% ipython --no-banner

In [1]: import numpy as np

In [2]: np.set_printoptions(precision=2, suppress=True, linewidth=100, sign=" ")

In [3]: tidy = lambda a: np.round(a, 2) + 0

In [4]: m1 = np.loadtxt("mat.csv", delimiter=",")

In [5]: m1
Out[5]: 
array([[ -0.8,  -3.3,   1. ],
       [ -1.3,   0.6,   0. ],
       [  1.3,   1.3,  -0.3],
       [  1. ,   0.3,   1.1],
       [ -1.3,  -0.8,  -0.6],
       [-19. ,  16. ,   2. ],
       [ -0.6,   0.3,   0.6],
       [  0.1,  -0.9,  -0.9],
       [  0.6,  -1.3,   0.8],
       [  0.7,  -1.5,  -1.4],
       [ -1. ,   1.8,   1.6],
       [  0.6,   0.5,   0.5],
       [ -1.7,  -1.5,  -1.4],
       [  0.8,  -2.1,  -0.1]])

In [6]: Xs = (m1 - m1.mean(axis=0)) / m1.std(axis=0)

In [7]: print(tidy(Xs.std(axis=0)))
[ 1.  1.  1.]

In [8]: c = np.linalg.lstsq(np.delete(Xs, 2, axis=1), Xs[:, 2])[0]

In [9]: print(np.abs(c).argmax())
1

In [10]: lab = m1[:, 2] > np.median(m1[:, 2])

In [11]: u = m1[lab].mean(axis=0) - m1[~lab].mean(axis=0)

In [12]: print(lab.astype(int))
[ 1  0  0  1  0  1  1  0  1  0  1  1  0  0]

In [13]: tidy((((m1 - m1.mean(axis=0)) @ u > 0) == lab).mean())
Out[13]: np.float64(0.64)

In [14]: tidy(u)
Out[14]: array([-2.54,  2.74,  1.76])

In [15]: np.argsort(-np.abs(u).round(6), kind="stable")
Out[15]: array([ 1,  0,  2])

In [16]: A2 = np.c_[m1[:, :1] @ np.array([[3]]), np.array([1, -1, 2, 1, -2, 0, 1, -2, -1, 0, -2, 1, 2, -2])]

In [17]: tidy(A2)
Out[17]: 
array([[ -2.4,   1. ],
       [ -3.9,  -1. ],
       [  3.9,   2. ],
       [  3. ,   1. ],
       [ -3.9,  -2. ],
       [-57. ,   0. ],
       [ -1.8,   1. ],
       [  0.3,  -2. ],
       [  1.8,  -1. ],
       [  2.1,   0. ],
       [ -3. ,  -2. ],
       [  1.8,   1. ],
       [ -5.1,   2. ],
       [  2.4,  -2. ]])

In [18]: tidy(np.linalg.lstsq(m1, A2[:, 0])[0])
Out[18]: array([ 3.,  0.,  0.])

In [19]: tidy(np.linalg.norm(A2 - m1 @ np.linalg.lstsq(m1, A2)[0], axis=0))
Out[19]: array([ 0.  ,  5.41])

In [20]: np.linalg.matrix_rank(np.c_[m1, A2])
Out[20]: np.int64(4)

In [21]: np.linalg.matrix_rank(A2)
Out[21]: np.int64(2)

In [22]: D = np.linalg.norm(m1[:, None] - m1[None], axis=-1)

In [23]: D.mean(axis=1).argmax()
Out[23]: np.int64(5)

In [24]: tidy(D[:5, :5])
Out[24]: 
array([[ 0.  ,  4.06,  5.22,  4.03,  3.01],
       [ 4.06,  0.  ,  2.71,  2.57,  1.52],
       [ 5.22,  2.71,  0.  ,  1.75,  3.36],
       [ 4.03,  2.57,  1.75,  0.  ,  3.06],
       [ 3.01,  1.52,  3.36,  3.06,  0.  ]])

In [25]: D.shape
Out[25]: (14, 14)

In [26]: tidy(np.linalg.norm(m1 - m1.mean(axis=0), axis=1))
Out[26]: 
array([  4.11,   0.28,   2.89,   2.65,   1.69,  23.35,   1.03,   2.48,   2.92,   3.47,   1.85,
         2.1 ,   2.71,   3.6 ])

In [27]: def softmax(z):
    ...:     e = np.exp(z - z.max(axis=-1, keepdims=True))
    ...:     return e / e.sum(axis=-1, keepdims=True)
    ...: 

In [28]: tidy(softmax(m1[1]))
Out[28]: array([ 0.09,  0.59,  0.32])

In [29]: tidy(softmax(10 * m1[1]))
Out[29]: array([ 0.,  1.,  0.])

In [30]: att = m1 @ m1.T / np.sqrt(3)

In [31]: softmax(att).round(6).argmax(axis=1)
Out[31]: array([  0,   5,   2,   3,   5,   5,   5,   9,   0,   9,   5,   3,  12,   0])

In [32]: feats = np.array([[1, 3, 3, 2, 4], [0, 0, 0, 0, 0], [-1, -3, -3, -2, -4]])

In [33]: print(tidy(softmax(10 * feats[0])))
[ 0.  0.  0.  0.  1.]

In [34]: tidy(softmax(feats[0] + 5))
Out[34]: array([ 0.03,  0.19,  0.19,  0.07,  0.52])

In [35]: att = feats @ feats.T / np.sqrt(5)

In [36]: softmax(att).round(6).argmax(axis=1)
Out[36]: array([ 0,  0,  2])

In [37]: left, sv, vt = np.linalg.svd(feats)

In [38]: tidy(sv)
Out[38]: array([ 8.83,  0.  ,  0.  ])

In [39]: A2 = left[:, :1] @ np.diag(sv[:1]) @ vt[:1]

In [40]: tidy(A2)
Out[40]: 
array([[ 1.,  3.,  3.,  2.,  4.],
       [ 0.,  0.,  0.,  0.,  0.],
       [-1., -3., -3., -2., -4.]])

In [41]: tidy(np.abs(feats - A2).max())
Out[41]: np.float64(0.0)

In [42]: np.linalg.matrix_rank(A2)
Out[42]: np.int64(1)

In [43]: tidy(np.linalg.norm(feats - A2, 2)), tidy(sv[1])
Out[43]: (np.float64(0.0), np.float64(0.0))

In [44]: print(np.linalg.norm(A2, axis=1).argmax())
2

In [45]: tidy(np.linalg.norm(A2, 2))
Out[45]: np.float64(8.83)

In [46]: A2[0] @ A2[2]
Out[46]: np.float64(-39.0)

In [47]: print(tidy(np.linalg.norm(A2, axis=1)))
[ 6.24  0.    6.24]

In [48]: tidy(np.linalg.norm(A2[0], 1)), tidy(np.linalg.norm(A2[0], np.inf))
Out[48]: (np.float64(13.0), np.float64(4.0))

In [49]: F = np.loadtxt("arr.csv", delimiter=",")

In [50]: F
Out[50]: 
array([[ 3.,  3.,  1., -2.,  2.,  2., -2.],
       [ 0.,  1., -1.,  3.,  2., -3.,  2.],
       [ 0.,  0.,  2., -1.,  3.,  2.,  3.],
       [ 0.,  0.,  0., -3.,  0., -3.,  0.],
       [ 0.,  0.,  0.,  0., -1.,  0.,  1.],
       [ 0.,  0.,  0.,  0.,  0.,  1.,  3.],
       [ 0.,  0.,  0.,  0.,  0.,  0., -2.]])

In [51]: vec = np.array([-3, 0, -1, -3, 2, -3, 2])

In [52]: y = F @ vec

In [53]: y
Out[53]: array([-10.,   9.,   7.,  18.,   0.,   3.,  -4.])

In [54]: tidy(np.linalg.solve(F.T, F[2]))
Out[54]: array([ 0.,  0.,  1.,  0.,  0.,  0.,  0.])

In [55]: C2 = F.T @ F

In [56]: np.diag(C2)
Out[56]: array([  9.,  10.,   6.,  23.,  18.,  27.,  31.])

In [57]: C2
Out[57]: 
array([[ 9.,  9.,  3., -6.,  6.,  6., -6.],
       [ 9., 10.,  2., -3.,  8.,  3., -4.],
       [ 3.,  2.,  6., -7.,  6.,  9.,  2.],
       [-6., -3., -7., 23., -1., -6.,  7.],
       [ 6.,  8.,  6., -1., 18.,  4.,  8.],
       [ 6.,  3.,  9., -6.,  4., 27., -1.],
       [-6., -4.,  2.,  7.,  8., -1., 31.]])

In [58]: np.allclose(C2, C2.T)
Out[58]: True

In [59]: (F @ F.T).shape
Out[59]: (7, 7)

In [60]: X = np.array([[2, -3, 0, 0, 0, 0],
    ...:     [2, 0, 0, 0, 0, 0],
    ...:     [3, 5, 0, 0, 0, 0],
    ...:     [0, 0, 2, -3, 0, 0],
    ...:     [0, 0, 2, 0, 0, 0],
    ...:     [0, 0, 3, 5, 0, 0],
    ...:     [0, 0, 0, 0, 2, -3],
    ...:     [0, 0, 0, 0, 2, 0],
    ...:     [0, 0, 0, 0, 3, 5]])

In [61]: A2 = np.c_[X[:, :2] @ np.array([[3, -3], [-3, -2]]), np.array([-2, 6, -7, 8, 2, -8, 2, 5, 5])]

In [62]: A2
Out[62]: 
array([[ 15,   0,  -2],
       [  6,  -6,   6],
       [ -6, -19,  -7],
       [  0,   0,   8],
       [  0,   0,   2],
       [  0,   0,  -8],
       [  0,   0,   2],
       [  0,   0,   5],
       [  0,   0,   5]])

In [63]: tidy(np.linalg.norm(np.linalg.qr(X)[0].T @ A2, axis=0) ** 2 / ((A2 ** 2).sum(axis=0) + 1e-12))
Out[63]: array([ 1.  ,  1.  ,  0.76])

In [64]: hat = A2 @ np.linalg.solve(A2.T @ A2, A2.T)

In [65]: np.trace(hat)
Out[65]: np.float64(3.0)

In [66]: vec = np.array([2, -1, 3, 0, 2, 4])

In [67]: y = X @ vec

In [68]: c, lr = np.zeros(6), 1 / np.linalg.norm(X, 2) ** 2

In [69]: for i in range(12):
    ...:     c -= lr * X.T @ (X @ c - y)
    ...:     if i % 2 == 0: print(i, round(np.linalg.norm(X @ c - y), 2))
    ...: 
0 8.42
2 3.6
4 1.54
6 0.66
8 0.28
10 0.12

In [70]: tidy(np.linalg.cond(X))
Out[70]: np.float64(1.7)

In [71]: mat = np.load("dump.npy")

In [72]: mat
Out[72]: 
array([[ 0.9, -3.3, -1. ,  0.7],
       [-0.7, -0.9,  0.9,  0.5],
       [ 0.3, -0.6, -0.2, -0.2],
       [-0.3, -1.2,  0. ,  0.6],
       [ 0.9, -0.6, -1.3, -3.1]])

In [73]: tidy(np.linalg.norm(mat, axis=0))
Out[73]: array([ 1.51,  3.72,  1.88,  3.28])

In [74]: mat[0] @ mat[2]
Out[74]: np.float64(2.31)

In [75]: tidy(np.linalg.norm(mat, "nuc"))
Out[75]: np.float64(9.03)

In [76]: tidy(np.linalg.norm(mat[0], 1)), tidy(np.linalg.norm(mat[0], np.inf))
Out[76]: (np.float64(5.9), np.float64(3.3))

In [77]: tidy(np.linalg.norm(mat[0] - mat[2]))
Out[77]: np.float64(3.02)

In [78]: tidy(np.linalg.norm(mat, 1)), tidy(np.linalg.norm(mat, np.inf))
Out[78]: (np.float64(6.6), np.float64(5.9))

In [79]: vec = np.array([5, 1, 4])

In [80]: y = m1 @ vec

In [81]: print(tidy(np.linalg.solve(m1.T @ m1, m1.T @ y)))
[ 5.  1.  4.]

In [82]: tidy(y)
Out[82]: 
array([ -3.3,  -5.9,   6.6,   9.7,  -9.7, -71. ,  -0.3,  -4. ,   4.9,  -3.6,   3.2,   5.5, -15.6,
         1.5])

In [83]: rng = np.random.default_rng(44779)

In [84]: y = y + 0.05 * rng.normal(size=14)

In [85]: tidy(y)
Out[85]: 
array([ -3.28,  -5.89,   6.55,   9.68,  -9.75, -71.09,  -0.28,  -4.  ,   4.93,  -3.56,   3.28,
         5.44, -15.69,   1.53])

In [86]: c, *_ = np.linalg.lstsq(m1, y)

In [87]: tidy(c)
Out[87]: array([ 5.  ,  1.  ,  4.02])

In [88]: c.round()
Out[88]: array([ 5.,  1.,  4.])

In [89]: [round(float(np.linalg.norm(np.linalg.solve(m1.T @ m1 + lam * np.eye(3), m1.T @ y))), 2) for lam in (0, 1, 10, 100)]
Out[89]: [6.5, 6.21, 4.73, 2.62]

In [90]: arr = np.load("x.npy")

In [91]: arr
Out[91]: 
array([[ 23.,  -5., -25., -10.],
       [ -5.,  -1.,   5.,   2.],
       [-25.,   5.,  23.,  10.],
       [-10.,   2.,  10.,   2.]])

In [92]: vals, evecs = np.linalg.eigh(arr)

In [93]: print(tidy(evecs.T @ evecs))
[[ 1.  0.  0.  0.]
 [ 0.  1.  0.  0.]
 [ 0.  0.  1.  0.]
 [ 0.  0.  0.  1.]]

In [94]: tidy(np.abs(evecs[:, -1]))
Out[94]: array([ 0.67,  0.13,  0.67,  0.27])

In [95]: tidy(np.linalg.eigvalsh(arr + -2 * np.eye(4)))
Out[95]: array([-4., -4., -4., 51.])

In [96]: print(np.unique(vals.round(6) + 0, return_counts=True)[1])
[ 3  1]

In [97]: tidy(np.linalg.svd(arr, compute_uv=False))
Out[97]: array([ 53.,   2.,   2.,   2.])

In [98]: tidy(evecs.T @ arr @ evecs)
Out[98]: 
array([[-2.,  0.,  0.,  0.],
       [ 0., -2.,  0.,  0.],
       [ 0.,  0., -2.,  0.],
       [ 0.,  0.,  0., 53.]])

In [99]: np.abs(evecs[:, -1]).round(6).argmax()
Out[99]: np.int64(0)

In [100]: Q, evecs = np.linalg.qr(arr[:, :2])[0], np.linalg.qr(arr[:, 2:])[0]

In [101]: sv = np.linalg.svd(Q.T @ evecs, compute_uv=False)

In [102]: tidy(np.linalg.norm(Q @ Q.T - evecs @ evecs.T, 2))
Out[102]: np.float64(1.0)

In [103]: tidy(np.degrees(np.arccos(sv.clip(0, 1))))
Out[103]: array([  4.33,  90.  ])

In [104]: lab = rng.permutation(4)

In [105]: lab
Out[105]: array([ 0,  1,  3,  2])

In [106]: A2 = arr[lab][:, lab]

In [107]: A2
Out[107]: 
array([[ 23.,  -5., -10., -25.],
       [ -5.,  -1.,   2.,   5.],
       [-10.,   2.,   2.,  10.],
       [-25.,   5.,  10.,  23.]])

In [108]: print(tidy(np.sort(np.abs(np.linalg.eigvals(A2)))))
[  2.   2.   2.  53.]

In [109]: tidy(np.linalg.det(A2)), tidy(np.linalg.det(arr[lab]))
Out[109]: (np.float64(-424.0), np.float64(424.0))

In [110]: np.allclose(A2, arr)
Out[110]: False

In [111]: K = np.loadtxt("test10.csv", delimiter=",")

In [112]: K
Out[112]: 
array([[ 1.,  1.,  1.,  1.,  1.,  1.,  1.,  1.],
       [ 1.,  1., -1., -1., -1., -1.,  1.,  1.]])

In [113]: Q = arr.astype(float).copy()

In [114]: for j in range(4):
     ...:     Q[:, j] -= Q[:, :j] @ (Q[:, :j].T @ Q[:, j])
     ...:     Q[:, j] /= np.linalg.norm(Q[:, j])
     ...: 

In [115]: print(tidy(Q.T @ Q))
[[ 1.  0.  0.  0.]
 [ 0.  1.  0.  0.]
 [ 0.  0.  1.  0.]
 [ 0.  0.  0.  1.]]

In [116]: vec = np.array([5, 0, 1, 0, 2, 4, 2, 5])

In [117]: (K * vec).sum(axis=1)
Out[117]: array([ 19.,   5.])

In [118]: K @ (2 * vec)
Out[118]: array([ 38.,  10.])

In [119]: print(K @ np.eye(8)[1])
[ 1.  1.]

In [120]: K @ vec
Out[120]: array([ 19.,   5.])

In [121]: np.count_nonzero(K)
Out[121]: np.int64(16)

In [122]: print(K - K[0])
[[ 0.  0.  0.  0.  0.  0.  0.  0.]
 [ 0.  0. -2. -2. -2. -2.  0.  0.]]

In [123]: K.shape
Out[123]: (2, 8)

In [124]: np.abs(K).max()
Out[124]: np.float64(1.0)

In [125]: J = np.loadtxt("a.csv", delimiter=",")

In [126]: J
Out[126]: 
array([[ 0.2,  0.3, -0.8,  0.6, -0.3],
       [ 0.2,  2.2,  0. ,  0.2, -0.4],
       [-1. ,  0.6, -0.5, -0.4,  0.4],
       [ 1.1, -0.2, -0.2,  0.3,  0.7],
       [-0.3,  0.8, -0.6, -2. ,  0.2]])

In [127]: lab = rng.permutation(5)

In [128]: lab
Out[128]: array([ 1,  2,  4,  0,  3])

In [129]: A2 = J[lab][:, lab]

In [130]: np.trace(A2)
Out[130]: np.float64(2.4)

In [131]: print(np.diag(A2))
[ 2.2 -0.5  0.2  0.2  0.3]

In [132]: A2
Out[132]: 
array([[ 2.2,  0. , -0.4,  0.2,  0.2],
       [ 0.6, -0.5,  0.4, -1. , -0.4],
       [ 0.8, -0.6,  0.2, -0.3, -2. ],
       [ 0.3, -0.8, -0.3,  0.2,  0.6],
       [-0.2, -0.2,  0.7,  1.1,  0.3]])

In [133]: tidy(np.trace(np.linalg.pinv(feats) @ feats))
Out[133]: np.float64(1.0)
